$ ipython --no-banner

In [1]: import numpy as np

In [2]: np.set_printoptions(suppress=True, linewidth=120)

In [3]: def rd(a):
   ...:     return np.round(a, 4) + 0
   ...: 

In [4]: m1 = np.load("case8.npy")

In [5]: m1
Out[5]: 
array([[ 3.5302, -7.0041, -0.9027],
       [-2.1837,  0.5464, -2.3803],
       [ 4.5257, -2.8606,  2.3549],
       [ 3.2545,  3.7702,  5.9794],
       [-3.1836,  4.8167,  3.2366],
       [ 1.856 ,  2.077 , -0.2925],
       [-1.1826,  5.8937, -1.5022],
       [ 3.739 , -1.2557,  1.4342],
       [-0.6178,  6.0248,  5.705 ],
       [-0.0001,  5.0062, -5.2634],
       [-4.8196,  2.2527, -5.6453],
       [-0.5779, -2.3064, -1.8506],
       [ 2.6049, -4.2188,  4.2155],
       [-4.3954, -1.1614, -3.7747],
       [ 0.2761,  6.6905, -2.3377],
       [-1.449 , -2.9771, -1.9534],
       [-4.2747,  2.7218, -3.5472],
       [-1.6655, -3.8335,  2.0493],
       [ 2.6806,  0.5408,  6.6101],
       [-0.5884,  4.8489, -1.8709],
       [ 3.2948, -2.5605, -6.8441],
       [-0.4985,  0.3278,  2.236 ],
       [ 2.3617, -2.0415, -3.8114],
       [-0.2156,  8.4861, -4.6617],
       [ 3.4743,  2.2049,  0.5883],
       [ 0.2175, -5.3753,  1.1747],
       [ 2.0608,  4.5957, -1.0428],
       [ 1.2752, -0.5782,  7.1021],
       [ 0.1733, -0.1628, -3.2707],
       [-3.5249,  5.9428, -1.8545],
       [ 5.6019, -4.1596, -5.6861],
       [ 0.7679, -3.5538, -3.8746],
       [ 1.4295, -2.7845,  3.4172],
       [ 4.3712, -5.5186,  8.7349],
       [-1.071 , -3.8747, -3.1633],
       [ 1.5995, -0.3799,  0.1321],
       [-1.9676,  1.7807, -1.8695]])

In [6]: basis = m1[[4, 23]].astype(float)

In [7]: for _ in range(7):
   ...:     lab = np.linalg.norm(m1[:, None] - basis, axis=-1).argmin(axis=1)
   ...:     basis = np.array([m1[lab == j].mean(axis=0) for j in range(2)])
   ...: 

In [8]: lab
Out[8]: array([0, 1, 0, 0, 1, 1, 1, 0, 1, 1, 1, 0, 0, 1, 1, 0, 1, 0, 0, 1, 0, 0, 0, 1, 0, 0, 1, 0, 1, 1, 0, 0, 0, 0, 0, 0, 1])

In [9]: rd(basis)
Out[9]: 
array([[ 1.8794, -2.3066,  0.8544],
       [-1.4117,  3.7725, -1.8982]])

In [10]: rd(basis[1] - basis[0])
Out[10]: array([-3.2911,  6.0791, -2.7526])

In [11]: np.bincount(lab)
Out[11]: array([21, 16])
